In [1]: import numpy as np

In [2]: from numpy import linalg as LA

In [3]: np.set_printoptions(precision=2, suppress=True, linewidth=200, sign=" ")

In [4]: E = np.load("out12.npy")

In [5]: E
Out[5]: 
array([[ 1, -2,  1,  6],
       [ 3,  5,  1, -4],
       [-5,  4, -7, -6],
       [ 1, -2,  1,  6]])

In [6]: # rank 3

In [7]: Uu, sigma, VT = LA.svd(E)

In [8]: print(np.argmax(sigma[:-1] / (sigma[1:] + 1e-6)) + 1)
3

In [9]: Y = Uu[:, :3] @ np.diag(sigma[:3]) @ VT[:3]

In [10]: round(float(LA.norm(E - Y, 2)), 2), np.round(sigma[3], 2)
Out[10]: (0.0, np.float64(0.0))

In [11]: Y
Out[11]: 
array([[ 1., -2.,  1.,  6.],
       [ 3.,  5.,  1., -4.],
       [-5.,  4., -7., -6.],
       [ 1., -2.,  1.,  6.]])

In [12]: t3 = np.stack([Y, 5 * Y, Y[::-1]])

In [13]: print(t3.shape)
(3, 4, 4)

In [14]: print(t3.sum(axis=0))
[[  7. -14.   7.  42.]
 [ 13.  34.  -1. -30.]
 [-27.  29. -41. -40.]
 [  7. -14.   7.  42.]]

In [15]: m1 = np.load("sample13.npy")

In [16]: print(m1)
[[ 5  0  0  0]
 [ 9  3  0  0]
 [ 0  0  0  0]
 [ 0  0  0  0]]

In [17]: # 3 groups of indices that never mix

In [18]: (m1 - m1.T) / 2
Out[18]: 
array([[ 0. , -4.5,  0. ,  0. ],
       [ 4.5,  0. ,  0. ,  0. ],
       [ 0. ,  0. ,  0. ,  0. ],
       [ 0. ,  0. ,  0. ,  0. ]])

In [19]: assert m1 == m1.T
ValueError: The truth value of an array with more than one element is ambiguous. Use a.any() or a.all()


In [20]: m1.inv()
AttributeError: 'numpy.ndarray' object has no attribute 'inv'


In [21]: Uu, sigma, VT = LA.svd(m1)

In [22]: evecs = VT[:(sigma > 1e-8).sum()]

In [23]: rng = np.random.default_rng(26)

In [24]: x0 = m1[3] + 3 * m1[2] + rng.integers(2) * np.eye(4)[1]

In [25]: x0
Out[25]: array([ 0.,  1.,  0.,  0.])

In [26]: np.diag(evecs.T @ evecs)
Out[26]: array([ 1.,  1.,  0.,  0.])

In [27]: rank = LA.matrix_rank(m1)

In [28]: print(rank)
2

In [29]: ns = LA.svd(m1)[2][rank:].T

In [30]: print(ns.shape)
(4, 2)

In [31]: LA.matrix_rank(m1.T @ m1), LA.matrix_rank(m1 @ m1.T)
Out[31]: (np.int64(2), np.int64(2))

In [32]: m1 @ ns
Out[32]: 
array([[ 0.,  0.],
       [ 0.,  0.],
       [ 0.,  0.],
       [ 0.,  0.]])

In [33]: ns @ ns.T
Out[33]: 
array([[ 0.,  0.,  0.,  0.],
       [ 0.,  0.,  0.,  0.],
       [ 0.,  0.,  1.,  0.],
       [ 0.,  0.,  0.,  1.]])

In [34]: print([int(LA.matrix_rank(m1[:i])) for i in range(1, len(m1) + 1)])
[1, 2, 2, 2]

In [35]: [int(LA.matrix_rank(np.delete(m1, i, axis=0))) for i in range(4)]
Out[35]: [1, 1, 2, 2]

In [36]: M = np.vander(np.arange(4) - 1, 4, increasing=True)

In [37]: M
Out[37]: 
array([[ 1, -1,  1, -1],
       [ 1,  0,  0,  0],
       [ 1,  1,  1,  1],
       [ 1,  2,  4,  8]])

In [38]: # row 3 is much longer than the rest

In [39]: Q = M.astype(float).copy()

In [40]: for j in range(4):
    ...:     Q[:, j] -= Q[:, :j] @ (Q[:, :j].T @ Q[:, j])
    ...:     Q[:, j] /= LA.norm(Q[:, j])
    ...: 

In [41]: Q
Out[41]: 
array([[ 0.5 , -0.67,  0.5 , -0.22],
       [ 0.5 , -0.22, -0.5 ,  0.67],
       [ 0.5 ,  0.22, -0.5 , -0.67],
       [ 0.5 ,  0.67,  0.5 ,  0.22]])

In [42]: np.round(Q.T @ Q, 2) + 0
Out[42]: 
array([[ 1.,  0.,  0.,  0.],
       [ 0.,  1.,  0.,  0.],
       [ 0.,  0.,  1.,  0.],
       [ 0.,  0.,  0.,  1.]])

In [43]: r0 = np.array([1, -7, 3, 6])

In [44]: Y = Q + np.outer(r0, np.eye(4)[2])

In [45]: LA.matrix_rank(Y - Q)
Out[45]: np.int64(1)

In [46]: Y = M / np.sqrt((M ** 2).mean(axis=1, keepdims=True))

In [47]: Y[3]
Out[47]: array([ 0.22,  0.43,  0.87,  1.74])

In [48]: print(LA.norm(Y, axis=1))
[ 2.  2.  2.  2.]

In [49]: M @ M
Out[49]: 
array([[ 0, -2, -2, -8],
       [ 1, -1,  1, -1],
       [ 4,  2,  6,  8],
       [15, 19, 37, 67]])

In [50]: M.inv()
AttributeError: 'numpy.ndarray' object has no attribute 'inv'


In [51]: np.allclose(M, M.T)
Out[51]: False

In [52]: np.round(np.abs(LA.eigvals(M)).max(), 2)
Out[52]: np.float64(8.33)

In [53]: LA.matrix_power(M, 3)
Out[53]: 
array([[-12, -18, -34, -66],
       [  0,  -2,  -2,  -8],
       [ 20,  18,  42,  66],
       [138, 156, 320, 558]])

In [54]: np.allclose(M @ M.T, M.T @ M)
Out[54]: False

In [55]: (M + M.T) / 2
Out[55]: 
array([[ 1. ,  0. ,  1. ,  0. ],
       [ 0. ,  0. ,  0.5,  1. ],
       [ 1. ,  0.5,  1. ,  2.5],
       [ 0. ,  1. ,  2.5,  8. ]])

In [56]: print(round(LA.det(M), 2))
12.0

In [57]: K = np.array([[0.0, -4.0, 5.0, -3.0],
    ...:     [-4.0, 0.0, 0.0, 0.0],
    ...:     [5.0, 0.0, 0.0, 0.0],
    ...:     [-3.0, 0.0, 0.0, 0.0]])

In [58]: print(K)
[[ 0. -4.  5. -3.]
 [-4.  0.  0.  0.]
 [ 5.  0.  0.  0.]
 [-3.  0.  0.  0.]]

In [59]: # symmetric

In [60]: rank = LA.matrix_rank(K)

In [61]: rank
Out[61]: np.int64(2)

In [62]: ns = LA.svd(K)[2][rank:].T

In [63]: np.round(K @ ns, 2) + 0
Out[63]: 
array([[ 0.,  0.],
       [ 0.,  0.],
       [ 0.,  0.],
       [ 0.,  0.]])

In [64]: [int(LA.matrix_rank(K[:i])) for i in range(1, len(K) + 1)]
Out[64]: [1, 2, 2, 2]

In [65]: [int(LA.matrix_rank(np.delete(K, i, axis=0))) for i in range(4)]
Out[65]: [1, 2, 2, 2]

In [66]: np.allclose(K @ ns, 0)
Out[66]: True

In [67]: LA.matrix_rank(K.T @ K), LA.matrix_rank(K @ K.T)
Out[67]: (np.int64(2), np.int64(2))

In [68]: r0, v = K[1], K[2]

In [69]: r0 @ r0
Out[69]: np.float64(16.0)

In [70]: print(r0 @ v)
-20.0

In [71]: pr = (r0 @ v) / (r0 @ r0) * r0

In [72]: v - pr
Out[72]: array([ 0.,  0.,  0.,  0.])

In [73]: print(np.round(LA.norm(r0 + v) ** 2 + LA.norm(r0 - v) ** 2, 2))
82.0

In [74]: (v - pr) @ r0
Out[74]: np.float64(0.0)

In [75]: Uu, sigma, VT = LA.svd(K)

In [76]: sigma.round(2) + 0
Out[76]: array([ 7.07,  7.07,  0.  ,  0.  ])

In [77]: Y = Uu[:, :2] @ np.diag(sigma[:2]) @ VT[:2]

In [78]: Y.round(2) + 0
Out[78]: 
array([[ 0., -4.,  5., -3.],
       [-4.,  0.,  0.,  0.],
       [ 5.,  0.,  0.,  0.],
       [-3.,  0.,  0.,  0.]])

In [79]: np.round(LA.norm(K - Y, 2), 2), np.round(sigma[2], 2)
Out[79]: (np.float64(0.0), np.float64(0.0))

In [80]: t = np.radians(30)

In [81]: r_ = np.eye(4)

In [82]: r_[3, 3] = r_[2, 2] = np.cos(t)

In [83]: r_[3, 2], r_[2, 3] = -np.sin(t), np.sin(t)

In [84]: r_
Out[84]: 
array([[ 1.  ,  0.  ,  0.  ,  0.  ],
       [ 0.  ,  1.  ,  0.  ,  0.  ],
       [ 0.  ,  0.  ,  0.87,  0.5 ],
       [ 0.  ,  0.  , -0.5 ,  0.87]])

In [85]: Y = K @ r_.T

In [86]: np.abs(Y - K).max(axis=0)
Out[86]: array([ 0.  ,  0.  ,  2.17,  2.1 ])

In [87]: Y
Out[87]: 
array([[ 0.  , -4.  ,  2.83, -5.1 ],
       [-4.  ,  0.  ,  0.  ,  0.  ],
       [ 5.  ,  0.  ,  0.  ,  0.  ],
       [-3.  ,  0.  ,  0.  ,  0.  ]])

In [88]: np.allclose(LA.norm(K, axis=1), LA.norm(Y, axis=1))
Out[88]: True

In [89]: evals, evecs = LA.eigh(K)

In [90]: x0 = np.array([2, 1, 0, 2])

In [91]: round(x0 @ K @ x0 / (x0 @ x0), 2), np.round(evals[0], 2), round(evals[-1], 2)
Out[91]: (np.float64(-4.44), np.float64(-7.07), np.float64(7.07))

In [92]: print(evecs * np.maximum(evals, 0) @ evecs.T)
[[ 3.54 -2.    2.5  -1.5 ]
 [-2.    1.13 -1.41  0.85]
 [ 2.5  -1.41  1.77 -1.06]
 [-1.5   0.85 -1.06  0.64]]

In [93]: x0 @ K @ x0
Out[93]: np.float64(-40.0)

In [94]: (np.sign(evecs[:, -1].round(6)) == np.sign(evecs[0, -1].round(6))).astype(int)
Out[94]: array([ 1,  0,  1,  0])

In [95]: LA.eigvalsh(K[1:, 1:])
Out[95]: array([ 0.,  0.,  0.])

In [96]: W0 = np.array([[0, 1, 1], [1, 0, 1], [1, 1, 0]])

In [97]: # symmetric, so the eigenvalues are real

In [98]: x0 = np.array([0, 2, 1])

In [99]: a = np.maximum(W0 @ x0, 0)

In [100]: a
Out[100]: array([ 3,  1,  2])

In [101]: np.maximum(W0 @ x0, 0) - np.maximum(-W0 @ x0, 0)
Out[101]: array([ 3,  1,  2])

In [102]: np.maximum(W0 @ (3 * x0), 0)
Out[102]: array([ 9,  3,  6])

In [103]: W0 * (a > 1e-9)[:, None]
Out[103]: 
array([[ 0,  1,  1],
       [ 1,  0,  1],
       [ 1,  1,  0]])

In [104]: A = np.loadtxt("w.csv", delimiter=",")

In [105]: print(A)
[[ 0.  1.  0.]
 [ 1.  0.  0.]
 [ 0.  0.  1.]]

In [106]: # a transition matrix

In [107]: evals, evecs = LA.eigh(A)

In [108]: x0 = np.array([4, 3, 3])

In [109]: evecs * np.maximum(evals, 0) @ evecs.T
Out[109]: 
array([[ 0.5,  0.5,  0. ],
       [ 0.5,  0.5,  0. ],
       [ 0. ,  0. ,  1. ]])

In [110]: LA.eigvalsh(A[1:, 1:])
Out[110]: array([ 0.,  1.])
